$ ipython --no-banner

In [1]: import numpy as np

In [2]: import numpy.linalg as la

In [3]: np.set_printoptions(precision=3, suppress=True, linewidth=100)

In [4]: rd = lambda a: np.round(a, 3) + 0

In [5]: feats = np.loadtxt("m.csv", delimiter=",")

In [6]: feats
Out[6]: 
array([[ 27.047, -18.007, -15.028,  -2.983, -24.02 ],
       [ 80.931, -53.987, -44.93 ,  -9.063, -72.089],
       [  9.034,  -5.984,  -4.945,  -0.994,  -8.043],
       [ 63.034, -42.062, -35.025,  -6.946, -55.989]])

In [7]: np.argsort(-la.norm(feats, axis=0).round(6), kind="stable")[:3]
Out[7]: array([0, 4, 1])

In [8]: rd(la.norm(feats, 2) / la.norm(feats))
Out[8]: np.float64(1.0)

In [9]: rng = np.random.default_rng(13)

In [10]: th = np.sort(rng.uniform(-2, 2, 25))

In [11]: M = np.c_[th, th ** 2, th ** 3] @ np.array([[2, 0, -2], [-4, 4, 5], [1, -3, -2]])

In [12]: rd(M)
Out[12]: 
array([[-27.685,  39.455,  39.518],
       [-19.66 ,  25.952,  27.357],
       [-19.162,  25.142,  26.612],
       [-16.044,  20.17 ,  21.985],
       [ -7.09 ,   7.118,   9.124],
       [ -6.419,   6.249,   8.199],
       [ -5.257,   4.797,   6.612],
       [ -1.312,   0.679,   1.494],
       [ -0.753,   0.289,   0.829],
       [ -0.017,   0.   ,   0.017],
       [  0.122,   0.019,  -0.118],
       [  0.216,   0.083,  -0.196],
       [  0.176,   0.546,  -0.063],
       [ -0.849,   1.039,   0.895],
       [ -1.33 ,   0.833,   1.2  ],
       [ -1.777,   0.414,   1.4  ],
       [ -1.812,   0.372,   1.411],
       [ -1.817,   0.366,   1.413],
       [ -1.866,   0.303,   1.429],
       [ -2.366,  -0.532,   1.516],
       [ -2.492,  -0.804,   1.514],
       [ -3.072,  -2.493,   1.343],
       [ -3.49 ,  -4.33 ,   0.983],
       [ -3.821,  -6.433,   0.451],
       [ -3.871,  -6.835,   0.339]])

In [13]: cen = M - M.mean(axis=0)

In [14]: V = la.svd(cen)[2][:2]

In [15]: A2 = cen - cen @ V.T @ V

In [16]: rd((cen @ V.T).std(axis=0))
Out[16]: array([16.646,  2.055])

In [17]: rd(np.diag(V.T @ V))
Out[17]: array([0.622, 0.908, 0.47 ])

In [18]: D = la.norm(M[:, None] - M[None], axis=-1)

In [19]: D.shape
Out[19]: (25, 25)

In [20]: rd(D[:5, :5])
Out[20]: 
array([[ 0.   , 19.865, 21.073, 28.545, 48.925],
       [19.865,  0.   ,  1.208,  8.682, 29.072],
       [21.073,  1.208,  0.   ,  7.474, 27.865],
       [28.545,  8.682,  7.474,  0.   , 20.395],
       [48.925, 29.072, 27.865, 20.395,  0.   ]])

In [21]: la.matrix_rank(D ** 2)
Out[21]: np.int64(5)

In [22]: D[1].round(6).argsort(kind="stable")[:4]
Out[22]: array([1, 2, 3, 0])

In [23]: np.unravel_index(D.round(6).argmax(), D.shape)
Out[23]: (np.int64(0), np.int64(24))

In [24]: data = np.loadtxt("block18.csv", delimiter=",")

In [25]: data
Out[25]: 
array([[0., 1.],
       [0., 0.]])

In [26]: rd(la.norm(data) ** 2 / la.norm(data, 2) ** 2)
Out[26]: np.float64(1.0)

In [27]: rd(la.norm(data, "nuc"))
Out[27]: np.float64(1.0)

In [28]: rd(la.norm(data[1], 1)), rd(la.norm(data[1], np.inf))
Out[28]: (np.float64(0.0), np.float64(0.0))

In [29]: rd(la.norm(data[1] - data[0]))
Out[29]: np.float64(1.0)

In [30]: E = np.array([[3.0, 0.0, 2.0, 0.0, 2.0],
    ...:     [0.0, 3.0, 0.0, 0.0, 0.0],
    ...:     [2.0, 0.0, 3.0, 0.0, 2.0],
    ...:     [0.0, 0.0, 0.0, 3.0, 0.0],
    ...:     [2.0, 0.0, 2.0, 0.0, 3.0]])

In [31]: blk = np.stack([E, -2 * E, E[::-1]])

In [32]: rd(la.det(blk))
Out[32]: array([   63., -2016.,    63.])

In [33]: (blk @ E.T).shape
Out[33]: (3, 5, 5)

In [34]: np.kron(np.eye(2, dtype=int), E)
Out[34]: 
array([[3., 0., 2., 0., 2., 0., 0., 0., 0., 0.],
       [0., 3., 0., 0., 0., 0., 0., 0., 0., 0.],
       [2., 0., 3., 0., 2., 0., 0., 0., 0., 0.],
       [0., 0., 0., 3., 0., 0., 0., 0., 0., 0.],
       [2., 0., 2., 0., 3., 0., 0., 0., 0., 0.],
       [0., 0., 0., 0., 0., 3., 0., 2., 0., 2.],
       [0., 0., 0., 0., 0., 0., 3., 0., 0., 0.],
       [0., 0., 0., 0., 0., 2., 0., 3., 0., 2.],
       [0., 0., 0., 0., 0., 0., 0., 0., 3., 0.],
       [0., 0., 0., 0., 0., 2., 0., 2., 0., 3.]])

In [35]: rd(np.poly(E))
Out[35]: array([   1.,  -15.,   78., -178.,  177.,  -63.])

In [36]: rd(la.eigvals(E))
Out[36]: array([1., 7., 1., 3., 3.])

In [37]: ev, V = la.eigh(E)

In [38]: x0 = np.array([-2, 9, 2, 6, -9])

In [39]: (np.sign(V[:, -1].round(6)) == np.sign(V[0, -1].round(6))).astype(int)
Out[39]: array([1, 0, 1, 0, 1])

In [40]: rd(V * np.maximum(ev, 0) @ V.T)
Out[40]: 
array([[3., 0., 2., 0., 2.],
       [0., 3., 0., 0., 0.],
       [2., 0., 3., 0., 2.],
       [0., 0., 0., 3., 0.],
       [2., 0., 2., 0., 3.]])
